% python3 -q
>>> import numpy as np
>>> from numpy import linalg as LA
>>> np.set_printoptions(precision=3, suppress=True, linewidth=140)
>>> E = np.load("mat.npy")
>>> E
array([[ 6.,  3., -3.,  3., -9.,  6.],
       [ 3., -2., -1.,  1., -3.,  2.],
       [-3., -1., -2., -1.,  3., -2.],
       [ 3.,  1., -1., -2., -3.,  2.],
       [-9., -3.,  3., -3.,  6., -6.],
       [ 6.,  2., -2.,  2., -6.,  1.]])
>>> W1 = np.array([[0, 7, 2], [3, 0, 0], [3, 0, 7], [7, 4, 2], [4, 6, 8], [3, 5, 7]])
>>> c = np.array([-3, 0, 0])
>>> act = np.maximum(E @ W1 + c, 0)
>>> LA.matrix_rank(act)
np.int64(2)
>>> W2 = np.array([[1, 1], [1, 1], [3, 3]])
>>> act @ W2
array([[30., 30.],
       [17., 17.],
       [ 0.,  0.],
       [ 5.,  5.],
       [ 9.,  9.],
       [19., 19.]])
>>> (act @ W2).round(6).argmax(axis=1)
array([0, 0, 0, 0, 0, 0])
>>> F = np.load("arr.npy")
>>> F
array([[ 0.,  0., -1., -1., -1.],
       [ 0.,  0.,  0.,  0.,  0.],
       [-1.,  0.,  0., -1., -1.],
       [-1.,  0., -1.,  0., -1.],
       [-1.,  0., -1., -1.,  0.]])
>>> left, s, Vt = LA.svd(F)
>>> vecs = Vt[:(s > 1e-8).sum()]
>>> rng = np.random.default_rng(49)
>>> vec = F[2] + 2 * F[4] + rng.integers(2) * np.eye(5)[0]
>>> vec
array([-3.,  0., -2., -3., -1.])
>>> np.round(vecs.T @ vecs, 3) + 0
array([[1., 0., 0., 0., 0.],
       [0., 0., 0., 0., 0.],
       [0., 0., 1., 0., 0.],
       [0., 0., 0., 1., 0.],
       [0., 0., 0., 0., 1.]])
>>> LA.matrix_rank(np.vstack([F, vec]))
np.int64(4)
>>> A2 = np.array([[0, 0], [2, -3]])
>>> W2 = np.kron(A2, F)
>>> W2
array([[ 0.,  0., -0., -0., -0.,  0.,  0., -0., -0., -0.],
       [ 0.,  0.,  0.,  0.,  0.,  0.,  0.,  0.,  0.,  0.],
       [-0.,  0.,  0., -0., -0., -0.,  0.,  0., -0., -0.],
       [-0.,  0., -0.,  0., -0., -0.,  0., -0.,  0., -0.],
       [-0.,  0., -0., -0.,  0., -0.,  0., -0., -0.,  0.],
       [ 0.,  0., -2., -2., -2., -0., -0.,  3.,  3.,  3.],
       [ 0.,  0.,  0.,  0.,  0., -0., -0., -0., -0., -0.],
       [-2.,  0.,  0., -2., -2.,  3., -0., -0.,  3.,  3.],
       [-2.,  0., -2.,  0., -2.,  3., -0.,  3., -0.,  3.],
       [-2.,  0., -2., -2.,  0.,  3., -0.,  3.,  3., -0.]])
>>> left, s, Vt = LA.svd(F)
>>> np.argmax(s[:-1] / (s[1:] + 1e-6)) + 1
np.int64(4)
>>> A2 = left[:, :4] @ np.diag(s[:4]) @ Vt[:4]
>>> LA.matrix_rank(F, rtol=0.05)
np.int64(4)
>>> np.round(LA.norm(F - A2, 2), 3), np.round(s[4], 3)
(np.float64(0.0), np.float64(0.0))
>>> LA.matrix_rank(A2)
np.int64(4)
